$ ipython --no-banner

In [1]: import numpy as np

In [2]: import numpy.linalg as la

In [3]: np.set_printoptions(suppress=True, linewidth=200)

In [4]: W0 = np.loadtxt("arr.csv", delimiter=",")

In [5]: W0
Out[5]: 
array([[-2.,  0.,  3., -3.],
       [ 0., -2.,  0.,  3.],
       [ 3.,  0., -2.,  0.],
       [-3.,  3.,  0., -2.]])

In [6]: rng = np.random.default_rng(8112)

In [7]: idx = rng.permutation(4)

In [8]: idx
Out[8]: array([0, 3, 1, 2])

In [9]: B = W0[idx][:, idx]

In [10]: round(float(la.det(B)), 2), np.round(la.det(W0[idx]), 2)
Out[10]: (-11.0, np.float64(-11.0))

In [11]: W2 = np.array([[4, -4, -8, 5], [6, -6, 6, -1], [5, -6, -6, -8], [-9, 1, 2, -2]])

In [12]: mat = (rng.random((26, 4)) < 0.25) @ W2

In [13]: mat
Out[13]: 
array([[ -9,   1,   2,  -2],
       [  5,  -6,  -6,  -8],
       [  0,   0,   0,   0],
       [  5,  -6,  -6,  -8],
       [  0,   0,   0,   0],
       [ -4,  -5,  -4, -10],
       [ 10, -10,  -2,   4],
       [ -4,  -5,  -4, -10],
       [  0,   0,   0,   0],
       [  0,   0,   0,   0],
       [  0,   0,   0,   0],
       [  5,  -6,  -6,  -8],
       [ 11, -12,   0,  -9],
       [  4,  -4,  -8,   5],
       [  4,  -4,  -8,   5],
       [ -9,   1,   2,  -2],
       [  6,  -6,   6,  -1],
       [  0,   0,   0,   0],
       [  4,  -4,  -8,   5],
       [ -9,   1,   2,  -2],
       [ -4,  -5,  -4, -10],
       [ -3,  -5,   8,  -3],
       [ -9,   1,   2,  -2],
       [  4,  -4,  -8,   5],
       [  9, -10, -14,  -3],
       [ -9,   1,   2,  -2]])

In [14]: W2 = mat[[3, 23]].astype(float)

In [15]: for _ in range(3):
    ...:     idx = la.norm(mat[:, None] - W2, axis=-1).argmin(axis=1)
    ...:     W2 = np.array([mat[idx == j].mean(axis=0) for j in range(2)])
    ...: 

In [16]: idx
Out[16]: array([1, 0, 1, 0, 1, 0, 0, 0, 1, 1, 1, 0, 0, 1, 1, 1, 0, 1, 1, 1, 0, 1, 1, 1, 0, 1])

In [17]: np.abs(W2[1] - W2[0]).argmax()
Out[17]: np.int64(3)

In [18]: np.round(W2[1] - W2[0], 2)
Out[18]: array([-5.9 ,  6.1 ,  3.12,  6.74])

In [19]: W2.round(2)
Out[19]: 
array([[ 3.9 , -7.1 , -4.  , -6.3 ],
       [-2.  , -1.  , -0.88,  0.44]])

In [20]: d = la.norm(mat[:, None] - mat[None], axis=-1)

In [21]: la.matrix_rank(d ** 2)
Out[21]: np.int64(6)

In [22]: d[19].round(6).argsort(kind="stable")[:4]
Out[22]: array([ 0, 15, 19, 22])

In [23]: np.flatnonzero(d[19] < d.mean() / 2)
Out[23]: array([ 0, 15, 19, 22, 25])

In [24]: np.unravel_index(d.round(6).argmax(), d.shape)
Out[24]: (np.int64(0), np.int64(24))

In [25]: idx = mat[:, 3] > np.median(mat[:, 3])

In [26]: r0 = mat[idx].mean(axis=0) - mat[~idx].mean(axis=0)

In [27]: r0.round(2)
Out[27]: array([ 4.45,  1.26, -0.48,  7.56])

In [28]: round(float((((mat - mat.mean(axis=0)) @ r0 > 0) == idx).mean()), 2)
Out[28]: 0.96

In [29]: cen = mat - mat.mean(axis=0)

In [30]: V = la.svd(cen)[2][:3]

In [31]: B = cen - cen @ V.T @ V

In [32]: round(float(la.norm(B) / la.norm(cen)), 2)
Out[32]: 0.15

In [33]: la.norm(B, axis=1).round(6).argmax()
Out[33]: np.int64(6)

In [34]: np.round((cen @ V.T).std(axis=0), 2)
Out[34]: array([7.41, 5.03, 3.85])

In [35]: cen = (mat - mat.mean(axis=0)) / mat.std(axis=0)

In [36]: np.argwhere(np.abs(cen) > 2)
Out[36]: 
array([[12,  1],
       [21,  2],
       [24,  2]])

In [37]: c = la.lstsq(np.delete(cen, 1, axis=1), cen[:, 1])[0]

In [38]: np.abs(c).argmax()
Out[38]: np.int64(0)

In [39]: c.round(2)
Out[39]: array([-0.81,  0.05,  0.4 ])

In [40]: J = np.vander(np.arange(4) - 2, 3, increasing=True)

In [41]: J
Out[41]: 
array([[ 1, -2,  4],
       [ 1, -1,  1],
       [ 1,  0,  0],
       [ 1,  1,  1]])

In [42]: B = np.c_[J[:, :2] @ np.array([[-2, 2], [0, 2]]), np.array([-2, 3, -2, 2])]

In [43]: B
Out[43]: 
array([[-2, -2, -2],
       [-2,  0,  3],
       [-2,  2, -2],
       [-2,  4,  2]])

In [44]: la.matrix_rank(B)
Out[44]: np.int64(3)

In [45]: np.round(la.norm(la.qr(J)[0].T @ B, axis=0) ** 2 / ((B ** 2).sum(axis=0) + 1e-12), 2)
Out[45]: array([1.  , 1.  , 0.14])

In [46]: la.matrix_rank(np.c_[J, B])
Out[46]: np.int64(4)

In [47]: proj = J @ la.solve(J.T @ J, J.T)

In [48]: np.round(np.trace(proj), 2)
Out[48]: np.float64(3.0)

In [49]: np.round(la.eigvalsh(proj), 2) + 0
Out[49]: array([0., 1., 1., 1.])

In [50]: proj.round(2)
Out[50]: 
array([[ 0.95,  0.15, -0.15,  0.05],
       [ 0.15,  0.55,  0.45, -0.15],
       [-0.15,  0.45,  0.55,  0.15],
       [ 0.05, -0.15,  0.15,  0.95]])

In [51]: B = J + rng.integers(-2, 3, (4, 1)) @ rng.integers(-2, 3, (1, 3))

In [52]: B
Out[52]: 
array([[ 2, -1,  5],
       [ 2,  0,  2],
       [ 1,  0,  0],
       [ 1,  1,  1]])

In [53]: B - J
Out[53]: 
array([[1, 1, 1],
       [1, 1, 1],
       [0, 0, 0],
       [0, 0, 0]])

In [54]: round(float(la.norm(J)), 2)
Out[54]: 5.29

In [55]: np.abs(J).max()
Out[55]: np.int64(4)

In [56]: J.mean(axis=0)
Out[56]: array([ 1. , -0.5,  1.5])

In [57]: J.shape
Out[57]: (4, 3)

In [58]: np.round(la.svd(J, compute_uv=False), 2)
Out[58]: array([4.9 , 1.69, 1.08])

In [59]: la.rank(J)
Traceback (most recent call last):
  Cell In[59], line 1
    la.rank(J)
AttributeError: module 'numpy.linalg' has no attribute 'rank'


In [60]: np.diff(J, axis=0)
Out[60]: 
array([[ 0,  1, -3],
       [ 0,  1, -1],
       [ 0,  1,  1]])

In [61]: la.matrix_rank(J)
Out[61]: np.int64(3)

In [62]: ang = np.radians(45)

In [63]: R = np.eye(3)

In [64]: R[0, 0] = R[2, 2] = np.cos(ang)

In [65]: R[0, 2], R[2, 0] = -np.sin(ang), np.sin(ang)

In [66]: R.round(2)
Out[66]: 
array([[ 0.71,  0.  , -0.71],
       [ 0.  ,  1.  ,  0.  ],
       [ 0.71,  0.  ,  0.71]])

In [67]: B = J @ R.T

In [68]: np.allclose(la.norm(J, axis=1), la.norm(B, axis=1))
Out[68]: True

In [69]: np.round(np.abs(B - J).max(axis=0), 2)
Out[69]: array([3.12, 0.  , 0.71])

In [70]: round(float(la.det(R)), 2), round(np.trace(R), 2)
Out[70]: (1.0, np.float64(2.41))

In [71]: np.allclose(J @ J.T, B @ B.T)
Out[71]: True
